>>> import numpy as np
>>> import numpy.linalg as la
>>> np.set_printoptions(suppress=True, linewidth=140)
>>> out = np.array([[-3, -1], [3, -1]])
>>> cent = np.array([[2, -2], [1, 2]])
>>> E = np.kron(out, cent)
>>> print(E)
[[-6  6 -2  2]
 [-3 -6 -1 -2]
 [ 6 -6 -2  2]
 [ 3  6 -1 -2]]
>>> np.round(la.det(2 * E), 2), np.round(la.det(E), 2)
(np.float64(20736.0), np.float64(1296.0))
>>> np.round(la.det(E[::-1]), 2)
np.float64(1296.0)
>>> print(round(la.det(E.T), 2))
1296.0
>>> print(np.einsum("ii->", E))
-16
>>> np.einsum("ij,ji->", E, E)
np.int64(16)
>>> np.kron(np.eye(2, dtype=int), E)
array([[-6,  6, -2,  2,  0,  0,  0,  0],
       [-3, -6, -1, -2,  0,  0,  0,  0],
       [ 6, -6, -2,  2,  0,  0,  0,  0],
       [ 3,  6, -1, -2,  0,  0,  0,  0],
       [ 0,  0,  0,  0, -6,  6, -2,  2],
       [ 0,  0,  0,  0, -3, -6, -1, -2],
       [ 0,  0,  0,  0,  6, -6, -2,  2],
       [ 0,  0,  0,  0,  3,  6, -1, -2]])
>>> np.round(la.eigvals(E).sum().real, 2)
np.float64(-16.0)
>>> np.round(la.eigvals(E), 2)
array([-2.+5.66j, -2.-5.66j, -6.+0.j  , -6.+0.j  ])
>>> print(E @ E)
[[ 12 -48   8 -32]
 [ 24  12  16   8]
 [-24  96  -4  16]
 [-48 -24  -8  -4]]
>>> np.round(np.sort(np.abs(la.eigvals(E))), 2)
array([6., 6., 6., 6.])
>>> (E - E.T) / 2
array([[ 0. ,  4.5, -4. , -0.5],
       [-4.5,  0. ,  2.5, -4. ],
       [ 4. , -2.5,  0. ,  1.5],
       [ 0.5,  4. , -1.5,  0. ]])
>>> O, evecs = la.qr(E[:, :1])[0], la.qr(E[:, 1:])[0]
>>> sig = la.svd(O.T @ evecs, compute_uv=False)
>>> np.round(np.degrees(np.arccos(sig.clip(0, 1))), 2)
array([71.57])
>>> (sig > 0.9).sum()
np.int64(0)
>>> print(sig.round(2))
[0.32]
>>> round(float(la.norm(O @ O.T - evecs @ evecs.T, 2)), 2)
1.0
>>> P = np.triu(np.array([[2, 6, 0, 3], [8, -9, 7, -1], [-6, 5, 6, -1], [-1, -8, 0, 6]]), 1) + np.eye(4)
>>> out = P @ E @ la.inv(P)
>>> np.round(np.poly(out), 2)
array([   1.,   16.,  120.,  576., 1296.])
>>> la.matrix_rank(out)
np.int64(4)
>>> out = la.inv(E)
>>> out.round(2)
array([[-0.06, -0.06,  0.06,  0.06],
       [ 0.03, -0.06, -0.03,  0.06],
       [-0.17, -0.17, -0.17, -0.17],
       [ 0.08, -0.17,  0.08, -0.17]])
>>> print(np.round(la.slogdet(E)[0], 2))
1.0
>>> print(np.allclose(out, E.T))
False
>>> np.round(la.inv(out), 2)
array([[-6.,  6., -2.,  2.],
       [-3., -6., -1., -2.],
       [ 6., -6., -2.,  2.],
       [ 3.,  6., -1., -2.]])
>>> feats = np.load("arr.npy")
>>> feats
array([[2, 5, 2],
       [2, 4, 2],
       [5, 0, 4]])
>>> w, evecs = la.eig(feats)
>>> np.round(np.sort(la.eigvals(feats @ feats)), 2)
array([ 0.04,  1.35, 74.61])
>>> print(w.round(2))
[8.64 0.2  1.16]
>>> left, sig, Vt = la.svd(feats)
>>> sig.round(2)
array([8.69, 4.74, 0.05])
>>> out = left[:, :2] @ np.diag(sig[:2]) @ Vt[:2]
>>> print(la.matrix_rank(feats, rtol=0.05))
2
>>> round(la.norm(feats - out) / la.norm(feats), 2)
np.float64(0.0)
>>> la.matrix_rank(out)
np.int64(2)
>>> print(np.round(np.abs(feats - out).max(), 2))
0.03
>>> round(float(la.norm(feats - out, 2)), 2), round(sig[2], 2)
(0.05, np.float64(0.05))
>>> round(np.log10(la.cond(feats)))
2
>>> np.round(np.abs(la.svd(feats)[2][-1]), 2)
array([0.62, 0.07, 0.78])
>>> la.cond(feats) > 100
np.True_
>>> [round(float(x), 2) for x in la.svd(feats, compute_uv=False)[:3]]
[8.69, 4.74, 0.05]
>>> np.argsort(-la.norm(feats, axis=0).round(6), kind="stable")[:3]
array([1, 0, 2])
>>> np.round(la.norm(feats, 2) / la.norm(feats), 2)
np.float64(0.88)
>>> W0 = np.loadtxt("case9.csv", delimiter=",")
>>> W0.round(2) + 0
array([[ 18.1 , -10.55, -17.81,  14.4 ],
       [ 17.29,  -9.94, -16.88,  13.72],
       [ 15.76,  -8.79, -15.12,  12.44],
       [  9.94,  -4.63,  -8.46,   7.65],
       [  8.79,  -3.85,  -7.16,   6.73],
       [  8.51,  -3.67,  -6.85,   6.5 ],
       [  4.42,  -1.22,  -2.43,   3.32],
       [  3.67,  -0.84,  -1.67,   2.75],
       [  2.81,  -0.46,  -0.87,   2.12],
       [  0.88,   0.03,   0.36,   0.73],
       [  0.84,   0.04,   0.36,   0.7 ],
       [ -0.01,   0.  ,  -0.01,  -0.01],
       [ -0.13,   0.01,  -0.14,  -0.14],
       [ -0.26,   0.02,  -0.28,  -0.27],
       [ -0.81,   0.22,  -0.88,  -0.94],
       [ -1.02,   0.34,  -1.07,  -1.21],
       [ -1.99,   1.09,  -1.66,  -2.46],
       [ -2.07,   1.16,  -1.69,  -2.55],
       [ -2.37,   1.43,  -1.79,  -2.94],
       [ -3.31,   2.31,  -1.97,  -4.13],
       [ -5.34,   4.36,  -1.9 ,  -6.66],
       [ -6.37,   5.43,  -1.73,  -7.92],
       [ -7.48,   6.59,  -1.46,  -9.27],
       [ -8.49,   7.67,  -1.17, -10.5 ],
       [-12.96,  12.43,   0.53, -15.8 ],
       [-13.97,  13.51,   0.98, -16.99],
       [-15.73,  15.41,   1.81, -19.05],
       [-18.56,  18.45,   3.23, -22.33]])
>>> left, sig, Vt = la.svd(W0)
>>> sig.round(2) + 0
array([81.08, 26.02,  4.71,  0.  ])
>>> out = left[:, :3] @ np.diag(sig[:3]) @ Vt[:3]
>>> print(round(float(la.norm(W0 - out, 2)), 2), round(sig[3], 2))
0.0 0.0
>>> la.matrix_rank(out)
np.int64(3)
>>> np.round(np.abs(W0 - out).max(), 2)
np.float64(0.0)
>>> out.round(2) + 0
array([[ 18.1 , -10.55, -17.81,  14.4 ],
       [ 17.29,  -9.94, -16.88,  13.72],
       [ 15.76,  -8.79, -15.12,  12.44],
       [  9.94,  -4.63,  -8.46,   7.65],
       [  8.79,  -3.85,  -7.16,   6.73],
       [  8.51,  -3.67,  -6.85,   6.5 ],
       [  4.42,  -1.22,  -2.43,   3.32],
       [  3.67,  -0.84,  -1.67,   2.75],
       [  2.81,  -0.46,  -0.87,   2.12],
       [  0.88,   0.03,   0.36,   0.73],
       [  0.84,   0.04,   0.36,   0.7 ],
       [ -0.01,   0.  ,  -0.01,  -0.01],
       [ -0.13,   0.01,  -0.14,  -0.14],
       [ -0.26,   0.02,  -0.28,  -0.27],
       [ -0.81,   0.22,  -0.88,  -0.94],
       [ -1.02,   0.34,  -1.07,  -1.21],
       [ -1.99,   1.09,  -1.66,  -2.46],
       [ -2.07,   1.16,  -1.69,  -2.55],
       [ -2.37,   1.43,  -1.79,  -2.94],
       [ -3.31,   2.31,  -1.97,  -4.13],
       [ -5.34,   4.36,  -1.9 ,  -6.66],
       [ -6.37,   5.43,  -1.73,  -7.92],
       [ -7.48,   6.59,  -1.46,  -9.27],
       [ -8.49,   7.67,  -1.17, -10.5 ],
       [-12.96,  12.43,   0.53, -15.8 ],
       [-13.97,  13.51,   0.98, -16.99],
       [-15.73,  15.41,   1.81, -19.05],
       [-18.56,  18.45,   3.23, -22.33]])
